$ python -q
>>> import numpy as np
>>> np.set_printoptions(suppress=True, linewidth=160)
>>> def rnd(a):
...     return np.round(a, 3) + 0
... 
>>> M = np.loadtxt("data.csv", delimiter=",")
>>> rnd(M)
array([[0.214, 0.   , 0.071, 0.214, 0.071, 0.214, 0.143, 0.071],
       [0.188, 0.188, 0.188, 0.188, 0.062, 0.062, 0.   , 0.125],
       [0.133, 0.2  , 0.267, 0.   , 0.067, 0.2  , 0.133, 0.   ],
       [0.118, 0.   , 0.176, 0.235, 0.118, 0.176, 0.   , 0.176],
       [0.   , 0.188, 0.188, 0.062, 0.25 , 0.   , 0.125, 0.188],
       [0.167, 0.   , 0.167, 0.083, 0.167, 0.25 , 0.   , 0.167],
       [0.125, 0.188, 0.188, 0.062, 0.125, 0.125, 0.188, 0.   ],
       [0.118, 0.   , 0.176, 0.118, 0.176, 0.059, 0.176, 0.176]])
>>> # row-stochastic, so 1 is an eigenvalue
>>> A2 = M / np.linalg.norm(M, axis=1, keepdims=True)
>>> C2 = A2 @ A2.T
>>> rnd(C2[6])
array([0.705, 0.756, 0.94 , 0.598, 0.753, 0.651, 1.   , 0.754])
>>> (np.abs(C2) > 0.9).astype(int)
array([[1, 0, 0, 0, 0, 0, 0, 0],
       [0, 1, 0, 0, 0, 0, 0, 0],
       [0, 0, 1, 0, 0, 0, 1, 0],
       [0, 0, 0, 1, 0, 1, 0, 0],
       [0, 0, 0, 0, 1, 0, 0, 0],
       [0, 0, 0, 1, 0, 1, 0, 0],
       [0, 0, 1, 0, 0, 0, 1, 0],
       [0, 0, 0, 0, 0, 0, 0, 1]])
>>> rnd(np.degrees(np.arccos(np.clip(C2[6, 3], -1, 1))))
np.float64(53.288)
>>> F = np.loadtxt("w.csv", delimiter=",")
>>> F
array([[ 9., 10.,  7.,  0., 10.,  0.],
       [10., 24.,  0.,  0.,  0.,  8.],
       [32., 22.,  0.,  5.,  0.,  0.],
       [ 9.,  9.,  0.,  0.,  0., 11.],
       [ 8., 20.,  0.,  0.,  0.,  3.],
       [11., 14.,  0.,  0.,  0.,  1.],
       [ 4., 11.,  0.,  0.,  0.,  8.],
       [10., 25., 16.,  0., 15.,  0.],
       [10., 25., 16.,  0., 15.,  0.],
       [ 0.,  0.,  0.,  0.,  0., 20.],
       [ 0.,  0.,  0.,  0.,  0.,  8.],
       [23., 15.,  0.,  5.,  1.,  0.],
       [ 2.,  7.,  2.,  0.,  1.,  3.],
       [35., 42., 11.,  0., 22.,  0.],
       [15., 22.,  0.,  0.,  0., 11.],
       [18., 17.,  2.,  0.,  9.,  0.],
       [ 0., 10.,  0.,  0.,  0., 12.],
       [ 0.,  4.,  0.,  0.,  0., 10.],
       [11., 13.,  0.,  0.,  0., 16.],
       [ 8., 20.,  0.,  0.,  0.,  3.],
       [ 0.,  1.,  0.,  0.,  0., 17.],
       [30., 43.,  0.,  0.,  3.,  0.],
       [26., 34.,  0.,  0.,  0.,  0.],
       [ 0.,  0.,  0.,  0.,  0.,  8.]])
>>> A2 = F[0, 0] * F[1:] - np.outer(F[1:, 0], F[0])
>>> A2
array([[   0.,  116.,  -70.,    0., -100.,   72.],
       [   0., -122., -224.,   45., -320.,    0.],
       [   0.,   -9.,  -63.,    0.,  -90.,   99.],
       [   0.,  100.,  -56.,    0.,  -80.,   27.],
       [   0.,   16.,  -77.,    0., -110.,    9.],
       [   0.,   59.,  -28.,    0.,  -40.,   72.],
       [   0.,  125.,   74.,    0.,   35.,    0.],
       [   0.,  125.,   74.,    0.,   35.,    0.],
       [   0.,    0.,    0.,    0.,    0.,  180.],
       [   0.,    0.,    0.,    0.,    0.,   72.],
       [   0.,  -95., -161.,   45., -221.,    0.],
       [   0.,   43.,    4.,    0.,  -11.,   27.],
       [   0.,   28., -146.,    0., -152.,    0.],
       [   0.,   48., -105.,    0., -150.,   99.],
       [   0.,  -27., -108.,    0.,  -99.,    0.],
       [   0.,   90.,    0.,    0.,    0.,  108.],
       [   0.,   36.,    0.,    0.,    0.,   90.],
       [   0.,    7.,  -77.,    0., -110.,  144.],
       [   0.,  100.,  -56.,    0.,  -80.,   27.],
       [   0.,    9.,    0.,    0.,    0.,  153.],
       [   0.,   87., -210.,    0., -273.,    0.],
       [   0.,   46., -182.,    0., -260.,    0.],
       [   0.,    0.,    0.,    0.,    0.,   72.]])
>>> rnd(F[:, 0] / F[0, 0])
array([1.   , 1.111, 3.556, 1.   , 0.889, 1.222, 0.444, 1.111, 1.111, 0.   , 0.   , 2.556, 0.222, 3.889, 1.667, 2.   , 0.   , 0.   , 1.222, 0.889, 0.   ,
       3.333, 2.889, 0.   ])
>>> proj = F @ np.linalg.solve(F.T @ F, F.T)
>>> np.allclose(proj @ proj, proj)
True
>>> rnd(proj @ F[:, 5])
array([ 0.,  8.,  0., 11.,  3.,  1.,  8.,  0.,  0., 20.,  8.,  0.,  3.,  0., 11.,  0., 12., 10., 16.,  3., 17.,  0.,  0.,  8.])
>>> rnd(np.linalg.eigvalsh(proj))
array([0., 0., 0., 0., 0., 0., 0., 0., 0., 0., 0., 0., 0., 0., 0., 0., 0., 0., 1., 1., 1., 1., 1., 1.])
>>> m1 = np.load("a.npy")
>>> m1
array([[ 5.494,  5.022, 11.329],
       [ 4.943,  4.748, 11.03 ],
       [ 5.378,  4.029,  9.166],
       [ 3.79 ,  6.573,  8.781],
       [ 7.051,  3.604, 10.608],
       [ 4.937,  4.891, 10.597],
       [ 4.997,  4.085,  9.264],
       [ 5.602,  4.44 ,  9.965],
       [ 6.513,  6.14 ,  7.976],
       [ 3.441,  5.426, 11.131],
       [ 4.383,  4.786, 11.009],
       [ 5.477,  4.821,  9.125],
       [ 6.401,  5.277, 10.855],
       [ 5.835,  5.89 ,  8.891],
       [ 5.297,  5.697, 11.071],
       [ 5.624,  6.621, 11.072],
       [ 4.325,  3.861,  8.169],
       [ 3.658,  4.305, 10.092],
       [ 7.501,  5.324,  9.742],
       [ 5.13 ,  5.519,  9.368],
       [ 6.249,  3.528,  9.512],
       [ 5.626,  6.092,  9.792],
       [ 5.492,  3.471, 10.375],
       [ 5.79 ,  4.581,  9.322],
       [ 3.743,  4.334,  9.884],
       [ 5.096,  4.571,  9.159],
       [ 5.322,  3.66 , 10.846]])
>>> C2 = m1.T @ m1
>>> rnd(np.linalg.svd(m1, compute_uv=False) ** 2)
array([4081.755,   26.345,   22.786])
>>> rnd(np.trace(C2)), rnd((m1 ** 2).sum())
(np.float64(4130.886), np.float64(4130.886))
>>> (m1 @ m1.T).shape
(27, 27)
>>> np.allclose(C2, C2.T)
True
>>> J = np.load("block4.npy")
>>> J
array([[3, 3, 3],
       [3, 6, 6],
       [3, 6, 9]])
>>> # symmetric, so the eigenvalues are real
>>> L = np.linalg.cholesky(J)
>>> np.linalg.eigvalsh(J).min() > 0
np.True_
>>> rnd(np.diag(L) ** 2)
array([3., 3., 3.])
>>> rnd(L)
array([[1.732, 0.   , 0.   ],
       [1.732, 1.732, 0.   ],
       [1.732, 1.732, 1.732]])
>>> A2 = J ** -1
Traceback (most recent call last):
  File "<python-input-34>", line 1, in <module>
    A2 = J ** -1
         ~~^^~~~
ValueError: Integers to negative integer powers are not allowed.
>>> A2 = np.linalg.inv(J)
>>> rnd(np.linalg.det(J) * A2)
array([[18., -9.,  0.],
       [-9., 18., -9.],
       [ 0., -9.,  9.]])
>>> rnd(np.linalg.det(J) * np.linalg.det(A2))
np.float64(1.0)
>>> rnd(J @ A2)
array([[1., 0., 0.],
       [0., 1., 0.],
       [0., 0., 1.]])
>>> (np.abs(A2) > 1e-9).astype(int)
array([[1, 1, 0],
       [1, 1, 1],
       [0, 1, 1]])
>>> rnd(A2)
array([[ 0.667, -0.333,  0.   ],
       [-0.333,  0.667, -0.333],
       [ 0.   , -0.333,  0.333]])
>>> rnd(np.linalg.slogdet(J)[0])
np.float64(1.0)
>>> rnd(np.linalg.cond(J))
np.float64(16.394)
>>> Q, V = np.linalg.qr(J[:, :2])[0], np.linalg.qr(J[:, 2:])[0]
>>> sv = np.linalg.svd(Q.T @ V, compute_uv=False)
>>> rnd(np.linalg.norm(Q @ Q.T - V @ V.T, 2))
np.float64(1.0)
>>> rnd(sv)
array([0.982])
>>> blk = np.stack([J, -3 * J, J[::-1]])
>>> rnd(np.linalg.det(blk))
array([  27., -729.,  -27.])
>>> blk.sum(axis=0)
array([[ -3,   0,   3],
       [ -3,  -6,  -6],
       [ -3,  -9, -15]])
>>> np.einsum("bij,cij->bc", blk, blk)
array([[ 234, -702,  189],
       [-702, 2106, -567],
       [ 189, -567,  234]])
>>> np.linalg.matrix_rank(blk)
array([3, 3, 3])
>>> x0 = np.array([6, 2, 4])
>>> rhs = J @ x0
>>> rhs
array([36, 54, 66])
>>> rnd(np.linalg.solve(J, 5 * rhs))
array([30., 10., 20.])
>>> rnd(np.linalg.solve(J, rhs + J[:, 1]))
array([6., 3., 4.])
>>> data = np.loadtxt("x.csv", delimiter=",")
>>> data
array([[ 1.038,  1.012,  1.943],
       [ 1.003,  0.951,  1.929],
       [ 1.023,  0.959,  1.892],
       [ 1.005,  0.998,  2.091],
       [ 1.016,  1.01 ,  1.998],
       [ 0.97 ,  0.921,  1.946],
       [ 1.042,  0.96 ,  2.087],
       [ 0.955,  1.127,  1.956],
       [ 0.972,  0.972,  1.973],
       [ 0.934,  0.912,  1.958],
       [ 1.045,  1.008,  1.946],
       [ 1.988,  0.014,  0.989],
       [ 1.991,  0.049,  0.998],
       [ 2.026,  0.063,  0.999],
       [ 2.051, -0.009,  1.01 ],
       [ 2.009,  0.075,  0.981],
       [ 1.996,  0.032,  0.943],
       [ 1.953, -0.056,  0.92 ],
       [ 1.962, -0.007,  0.972],
       [ 1.958,  0.014,  1.011],
       [ 1.953,  0.019,  0.917],
       [ 2.05 , -0.005,  1.022],
       [ 0.027,  2.013, -0.083],
       [ 0.029,  2.019,  0.066],
       [ 0.083,  1.984, -0.082],
       [-0.038,  2.026, -0.021],
       [-0.024,  2.013, -0.012],
       [-0.002,  2.024,  0.013],
       [ 0.012,  1.887, -0.083],
       [-0.017,  1.959,  0.078],
       [ 0.022,  2.055,  0.028],
       [-0.068,  1.988,  0.001],
       [ 0.017,  2.035,  0.051]])
>>> D = np.linalg.norm(data[:, None] - data[None], axis=-1)
>>> D.mean(axis=1).argmax()
np.int64(22)
>>> D.shape
(33, 33)
>>> rnd(D[:5, :5])
array([[0.   , 0.072, 0.075, 0.152, 0.059],
       [0.072, 0.   , 0.043, 0.169, 0.092],
       [0.075, 0.043, 0.   , 0.204, 0.118],
       [0.152, 0.169, 0.204, 0.   , 0.094],
       [0.059, 0.092, 0.118, 0.094, 0.   ]])
